% python3 -q
>>> import numpy as np
>>> np.set_printoptions(precision=1, suppress=True, linewidth=140)
>>> rd = lambda a: np.round(a, 1) + 0
>>> f = np.array([2, 4, 0])
>>> r1 = np.array([-2, -3, -5])
>>> data = np.outer(f, r1)
>>> print(data)
[[ -4  -6 -10]
 [ -8 -12 -20]
 [  0   0   0]]
>>> # null space of dimension 2
>>> proj = np.triu(np.array([[2, 1, 3], [-1, 1, -1], [0, -2, 1]]), 1) + np.eye(3)
>>> Y = proj @ data @ np.linalg.inv(proj)
>>> print(np.trace(Y), np.trace(data))
-16.0 -16
>>> print(np.linalg.matrix_rank(Y))
1
>>> print(Y)
[[-12.  -6.   0.]
 [ -8.  -4.   0.]
 [  0.   0.   0.]]
>>> U, sv, Vh = np.linalg.svd(data)
>>> V = Vh[:(sv > 1e-8).sum()]
>>> rng = np.random.default_rng(3)
>>> x0 = data[1] + -1 * data[2] + rng.integers(2) * np.eye(3)[0]
>>> print(x0)
[ -7. -12. -20.]
>>> print(np.allclose(V.T @ V @ x0, x0))
False
>>> print(rd(np.diag(V.T @ V)))
[0.1 0.2 0.7]
>>> rank = np.linalg.matrix_rank(data)
>>> print(rank)
1
>>> N = np.linalg.svd(data)[2][rank:].T
>>> print([int(np.linalg.matrix_rank(data[:, :j + 1])) for j in range(3)])
[1, 1, 1]
>>> print(np.linalg.matrix_rank(data.T @ data), np.linalg.matrix_rank(data @ data.T))
1 1
>>> F = np.array([[9, 0, 7, 4, 9],
...     [0, 0, 9, 4, 5],
...     [0, 0, 3, 0, 5],
...     [0, 0, 0, 5, 2],
...     [0, 0, 0, 0, 7]])
>>> # rows and columns are dependent
>>> print(np.unique(F.round(6), axis=0).shape)
(5, 5)
>>> print(np.abs(np.diag(np.linalg.qr(F)[1])) > 1e-9)
[ True False  True  True  True]
>>> print(np.linalg.lstsq(F[:-1].T, F[-1])[2])
4
>>> print(np.prod(np.diag(F)), rd(np.linalg.det(F)))
0 0.0
>>> print([int(np.linalg.matrix_rank(np.linalg.matrix_power(F, p))) for p in range(1, 6)])
[4, 4, 4, 4, 4]
>>> print(rd(np.sort(np.linalg.eigvals(F))))
[0. 3. 5. 7. 9.]
>>> try:
...     np.linalg.inv(F)
... except np.linalg.LinAlgError as e:
...     print(e)
... 
Singular matrix
